$ ipython --no-banner

In [1]: import numpy as np

In [2]: np.set_printoptions(precision=1, suppress=True, linewidth=200)

In [3]: X = np.load("layer0.npy")

In [4]: print(X)
[[ 1. -6. -4.  6.  0.  6.  0.  4. -2. -4. -6.]
 [-6.  6.  6. -9.  0. -9.  0. -6.  3.  6.  9.]
 [-4.  6.  1. -6.  0. -6.  0. -4.  2.  4.  6.]
 [ 6. -9. -6.  6.  0.  9.  0.  6. -3. -6. -9.]
 [ 0.  0.  0.  0. -3.  0.  0.  0.  0.  0.  0.]
 [ 6. -9. -6.  9.  0.  6.  0.  6. -3. -6. -9.]
 [ 0.  0.  0.  0.  0.  0. -3.  0.  0.  0.  0.]
 [ 4. -6. -4.  6.  0.  6.  0.  1. -2. -4. -6.]
 [-2.  3.  2. -3.  0. -3.  0. -2. -2.  2.  3.]
 [-4.  6.  4. -6.  0. -6.  0. -4.  2.  1.  6.]
 [-6.  9.  6. -9.  0. -9.  0. -6.  3.  6.  6.]]

In [5]: vals, evecs = np.linalg.eigh(X)

In [6]: print(np.linalg.eigvalsh(X @ X))
[   9.    9.    9.    9.    9.    9.    9.    9.    9.    9. 2500.]

In [7]: print((vals > 1e-8).sum(), (vals < -1e-8).sum())
1 10

In [8]: print(np.round(evecs.T @ X @ evecs, 1) + 0)
[[-3.  0.  0.  0.  0.  0.  0.  0.  0.  0.  0.]
 [ 0. -3.  0.  0.  0.  0.  0.  0.  0.  0.  0.]
 [ 0.  0. -3.  0.  0.  0.  0.  0.  0.  0.  0.]
 [ 0.  0.  0. -3.  0.  0.  0.  0.  0.  0.  0.]
 [ 0.  0.  0.  0. -3.  0.  0.  0.  0.  0.  0.]
 [ 0.  0.  0.  0.  0. -3.  0.  0.  0.  0.  0.]
 [ 0.  0.  0.  0.  0.  0. -3.  0.  0.  0.  0.]
 [ 0.  0.  0.  0.  0.  0.  0. -3.  0.  0.  0.]
 [ 0.  0.  0.  0.  0.  0.  0.  0. -3.  0.  0.]
 [ 0.  0.  0.  0.  0.  0.  0.  0.  0. -3.  0.]
 [ 0.  0.  0.  0.  0.  0.  0.  0.  0.  0. 50.]]

In [9]: print(np.linalg.eigvalsh(X + -1 * np.eye(11)))
[-4. -4. -4. -4. -4. -4. -4. -4. -4. -4. 49.]

In [10]: print(np.linalg.svd(X, compute_uv=False))
[50.  3.  3.  3.  3.  3.  3.  3.  3.  3.  3.]

In [11]: print(np.round(vals.sum(), 1), np.trace(X))
20.0 20.0

In [12]: print(np.unique(vals.round(6) + 0, return_counts=True)[1])
[10  1]

In [13]: print(np.round(evecs @ np.diag(vals) @ evecs.T, 1) + 0)
[[ 1. -6. -4.  6.  0.  6.  0.  4. -2. -4. -6.]
 [-6.  6.  6. -9.  0. -9.  0. -6.  3.  6.  9.]
 [-4.  6.  1. -6.  0. -6.  0. -4.  2.  4.  6.]
 [ 6. -9. -6.  6.  0.  9.  0.  6. -3. -6. -9.]
 [ 0.  0.  0.  0. -3.  0.  0.  0.  0.  0.  0.]
 [ 6. -9. -6.  9.  0.  6.  0.  6. -3. -6. -9.]
 [ 0.  0.  0.  0.  0.  0. -3.  0.  0.  0.  0.]
 [ 4. -6. -4.  6.  0.  6.  0.  1. -2. -4. -6.]
 [-2.  3.  2. -3.  0. -3.  0. -2. -2.  2.  3.]
 [-4.  6.  4. -6.  0. -6.  0. -4.  2.  1.  6.]
 [-6.  9.  6. -9.  0. -9.  0. -6.  3.  6.  6.]]

In [14]: print(vals)
[-3. -3. -3. -3. -3. -3. -3. -3. -3. -3. 50.]

In [15]: print(np.abs(evecs[:, -1]).round(6).argmax())
1

In [16]: theta = np.radians(102)

In [17]: r_ = np.eye(11)

In [18]: r_[7, 7] = r_[9, 9] = np.cos(theta)

In [19]: r_[7, 9], r_[9, 7] = -np.sin(theta), np.sin(theta)

In [20]: print(r_)
[[ 1.   0.   0.   0.   0.   0.   0.   0.   0.   0.   0. ]
 [ 0.   1.   0.   0.   0.   0.   0.   0.   0.   0.   0. ]
 [ 0.   0.   1.   0.   0.   0.   0.   0.   0.   0.   0. ]
 [ 0.   0.   0.   1.   0.   0.   0.   0.   0.   0.   0. ]
 [ 0.   0.   0.   0.   1.   0.   0.   0.   0.   0.   0. ]
 [ 0.   0.   0.   0.   0.   1.   0.   0.   0.   0.   0. ]
 [ 0.   0.   0.   0.   0.   0.   1.   0.   0.   0.   0. ]
 [ 0.   0.   0.   0.   0.   0.   0.  -0.2  0.  -1.   0. ]
 [ 0.   0.   0.   0.   0.   0.   0.   0.   1.   0.   0. ]
 [ 0.   0.   0.   0.   0.   0.   0.   1.   0.  -0.2  0. ]
 [ 0.   0.   0.   0.   0.   0.   0.   0.   0.   0.   1. ]]

In [21]: B = X @ r_.T

In [22]: print(np.allclose(X @ X.T, B @ B.T))
True

In [23]: print(np.linalg.svd(X, compute_uv=False), np.linalg.svd(B, compute_uv=False))
[50.  3.  3.  3.  3.  3.  3.  3.  3.  3.  3.] [50.  3.  3.  3.  3.  3.  3.  3.  3.  3.  3.]

In [24]: print(np.linalg.matrix_power(X, 3))
[[  9409. -14154.  -9436.  14154.      0.  14154.      0.   9436.  -4718.  -9436. -14154.]
 [-14154.  21204.  14154. -21231.      0. -21231.      0. -14154.   7077.  14154.  21231.]
 [ -9436.  14154.   9409. -14154.      0. -14154.      0.  -9436.   4718.   9436.  14154.]
 [ 14154. -21231. -14154.  21204.      0.  21231.      0.  14154.  -7077. -14154. -21231.]
 [     0.      0.      0.      0.    -27.      0.      0.      0.      0.      0.      0.]
 [ 14154. -21231. -14154.  21231.      0.  21204.      0.  14154.  -7077. -14154. -21231.]
 [     0.      0.      0.      0.      0.      0.    -27.      0.      0.      0.      0.]
 [  9436. -14154.  -9436.  14154.      0.  14154.      0.   9409.  -4718.  -9436. -14154.]
 [ -4718.   7077.   4718.  -7077.      0.  -7077.      0.  -4718.   2332.   4718.   7077.]
 [ -9436.  14154.   9436. -14154.      0. -14154.      0.  -9436.   4718.   9409.  14154.]
 [-14154.  21231.  14154. -21231.      0. -21231.      0. -14154.   7077.  14154.  21204.]]

In [25]: print(np.trace(X))
20.0

In [26]: print(np.sort(np.abs(np.linalg.eigvals(X))))
[ 3.  3.  3.  3.  3.  3.  3.  3.  3.  3. 50.]

In [27]: print((np.linalg.matrix_power((X != 0) + (X.T != 0) + np.eye(11), 11) > 0).astype(int))
[[1 1 1 1 0 1 0 1 1 1 1]
 [1 1 1 1 0 1 0 1 1 1 1]
 [1 1 1 1 0 1 0 1 1 1 1]
 [1 1 1 1 0 1 0 1 1 1 1]
 [0 0 0 0 1 0 0 0 0 0 0]
 [1 1 1 1 0 1 0 1 1 1 1]
 [0 0 0 0 0 0 1 0 0 0 0]
 [1 1 1 1 0 1 0 1 1 1 1]
 [1 1 1 1 0 1 0 1 1 1 1]
 [1 1 1 1 0 1 0 1 1 1 1]
 [1 1 1 1 0 1 0 1 1 1 1]]

In [28]: print(np.sort(np.linalg.eigvals(X).real))
[-3. -3. -3. -3. -3. -3. -3. -3. -3. -3. 50.]

In [29]: print((X != 0).astype(int))
[[1 1 1 1 0 1 0 1 1 1 1]
 [1 1 1 1 0 1 0 1 1 1 1]
 [1 1 1 1 0 1 0 1 1 1 1]
 [1 1 1 1 0 1 0 1 1 1 1]
 [0 0 0 0 1 0 0 0 0 0 0]
 [1 1 1 1 0 1 0 1 1 1 1]
 [0 0 0 0 0 0 1 0 0 0 0]
 [1 1 1 1 0 1 0 1 1 1 1]
 [1 1 1 1 0 1 0 1 1 1 1]
 [1 1 1 1 0 1 0 1 1 1 1]
 [1 1 1 1 0 1 0 1 1 1 1]]

In [30]: M = np.load("mat.npy")

In [31]: print(M)
[[ 5.1 -3.8  2.1  0.9 -4.1 -1.9  0.3 -2.9  3.  -5. ]
 [ 5.2 -4.   1.9  1.  -3.9 -2.   0.  -3.   3.1 -5. ]
 [ 5.1 -3.9  2.1  1.1 -4.1 -2.2  0.1 -3.   2.9 -5.2]
 [ 5.1 -4.   2.1  0.8 -3.9 -2.1 -0.1 -3.   3.  -5. ]
 [ 4.9 -3.8  2.1  1.  -4.  -2.   0.2 -3.   3.1 -5. ]
 [ 4.9 -4.   1.9  1.1 -3.9 -2.1 -0.2 -3.1  2.8 -5. ]
 [ 5.  -3.9  2.   1.  -4.1 -2.   0.  -3.   2.9 -5. ]
 [ 5.1 -3.9  1.9  1.  -3.9 -1.8 -0.2 -2.8  3.2 -4.9]
 [ 5.1 -4.   2.1  1.3 -4.1 -2.1 -0.1 -3.   3.1 -5. ]
 [ 5.1 -4.2  2.   1.1 -4.  -1.9 -0.3 -3.   2.9 -4.8]
 [ 5.  -3.9  2.   1.1 -4.1 -2.   0.  -3.   2.9 -5.1]
 [ 4.9 -3.9  2.2  1.1 -4.  -2.2 -0.1 -3.   3.  -5.2]
 [ 5.1 -4.   2.   1.2 -3.9 -2.1  0.  -2.9  3.1 -5.1]
 [ 5.1 -4.1  1.9  1.1 -4.1 -2.2  0.  -2.8  3.1 -5.1]
 [ 5.  -4.   1.8  1.1 -4.1 -1.9  0.  -2.9  3.1 -5.1]
 [ 5.  -3.9  2.   1.  -3.9 -2.   0.  -3.   3.  -5. ]
 [ 5.  -4.   2.2  1.  -4.1 -2.  -0.1 -3.   3.1 -5. ]
 [ 5.  -4.   1.9  0.9 -4.  -2.1  0.  -3.1  3.  -5. ]
 [ 5.2 -4.   2.3  1.1 -3.8 -2.1  0.1 -2.9  2.9 -5.1]
 [ 4.9 -3.9  2.   1.1 -4.1 -2.   0.1 -3.1  3.  -4.9]
 [-3.   2.9 -3.1  4.  -1.   5.  -4.   4.1 -3.1 -3.9]
 [-3.   3.  -3.1  4.  -1.   5.  -4.1  3.8 -3.  -4.1]
 [-2.9  3.  -2.9  3.9 -1.3  4.9 -4.   4.1 -3.  -3.9]
 [-3.   2.9 -3.   3.9 -1.   5.  -4.   4.  -2.9 -4. ]
 [-3.   2.9 -3.   3.9 -0.9  5.  -4.   3.9 -3.2 -3.9]
 [-3.1  3.  -2.9  4.  -1.2  4.9 -4.   4.  -3.4 -4. ]
 [-3.1  3.2 -3.   4.1 -1.   4.9 -4.   3.9 -3.  -3.9]
 [-3.1  2.9 -3.   3.9 -1.   5.1 -4.   4.2 -3.  -4.1]
 [-3.1  3.2 -3.   3.9 -0.9  4.9 -4.   4.1 -3.2 -4. ]
 [-2.9  2.9 -3.2  4.1 -0.9  5.2 -4.   4.1 -3.  -3.9]
 [-2.8  2.8 -2.7  4.  -0.9  5.  -3.9  4.  -2.9 -4. ]
 [-2.8  3.2 -3.   3.9 -1.1  5.  -4.1  3.8 -3.2 -3.9]
 [-2.9  3.1 -3.   4.2 -1.   5.3 -3.8  4.  -3.  -4.1]
 [-2.9  2.9 -3.1  4.  -1.   5.  -4.1  3.9 -2.9 -3.7]
 [-3.   2.9 -3.   3.9 -1.1  4.9 -3.9  4.  -2.8 -3.9]
 [-3.   3.1 -3.1  4.  -1.   5.  -4.   3.9 -3.  -4.1]
 [-3.2  2.9 -2.9  3.8 -1.1  4.9 -3.9  3.9 -3.2 -4. ]
 [-2.9  3.1 -3.   4.  -0.9  5.1 -4.2  4.  -2.8 -4.2]
 [-3.1  3.1 -3.   3.9 -1.1  5.2 -4.   3.9 -2.9 -4.1]
 [-3.   3.  -3.   4.1 -1.   5.  -4.   3.9 -2.9 -4.1]]

In [32]: B = np.c_[M[:, :3] @ np.array([[2, 1, 1], [0, 3, 2], [3, 0, 2]]), np.array([-3, 2, -1, 3, -1, 3, -3, 2, -1, 1, 3, 3, 1, 1, -3, 1, -3, 0, -3, 3, 1, 2, 3, 0, 1, 3, -3, 2, -3, -1, 3, 0, 2, -1, -2, -3, -1, 3, 3, -1])]

In [33]: print(B)
[[ 16.5  -6.3   1.7  -3. ]
 [ 16.1  -6.8   1.    2. ]
 [ 16.5  -6.6   1.5  -1. ]
 [ 16.5  -6.9   1.3   3. ]
 [ 16.1  -6.5   1.5  -1. ]
 [ 15.5  -7.1   0.7   3. ]
 [ 16.   -6.7   1.2  -3. ]
 [ 15.9  -6.6   1.1   2. ]
 [ 16.5  -6.9   1.3  -1. ]
 [ 16.2  -7.5   0.7   1. ]
 [ 16.   -6.7   1.2   3. ]
 [ 16.4  -6.8   1.5   3. ]
 [ 16.2  -6.9   1.1   1. ]
 [ 15.9  -7.2   0.7   1. ]
 [ 15.4  -7.    0.6  -3. ]
 [ 16.   -6.7   1.2   1. ]
 [ 16.6  -7.    1.4  -3. ]
 [ 15.7  -7.    0.8   0. ]
 [ 17.3  -6.8   1.8  -3. ]
 [ 15.8  -6.8   1.1   3. ]
 [-15.3   5.7  -3.4   1. ]
 [-15.3   6.   -3.2   2. ]
 [-14.5   6.1  -2.7   3. ]
 [-15.    5.7  -3.2   0. ]
 [-15.    5.7  -3.2   1. ]
 [-14.9   5.9  -2.9   3. ]
 [-15.2   6.5  -2.7  -3. ]
 [-15.2   5.6  -3.3   2. ]
 [-15.2   6.5  -2.7  -3. ]
 [-15.4   5.8  -3.5  -1. ]
 [-13.7   5.6  -2.6   3. ]
 [-14.6   6.8  -2.4   0. ]
 [-14.8   6.4  -2.7   2. ]
 [-15.1   5.8  -3.3  -1. ]
 [-15.    5.7  -3.2  -2. ]
 [-15.3   6.3  -3.   -3. ]
 [-15.1   5.5  -3.2  -1. ]
 [-14.8   6.4  -2.7   3. ]
 [-15.2   6.2  -2.9   3. ]
 [-15.    6.   -3.   -1. ]]

In [34]: print(np.linalg.norm(np.linalg.qr(M)[0].T @ B, axis=0) ** 2 / ((B ** 2).sum(axis=0) + 1e-12))
[1.  1.  1.  0.1]

In [35]: print(np.linalg.matrix_rank(np.c_[M, B]))
11

In [36]: print(np.round(np.linalg.norm(B - M @ np.linalg.lstsq(M, B)[0], axis=0), 1) + 0)
[ 0.   0.   0.  13.2]
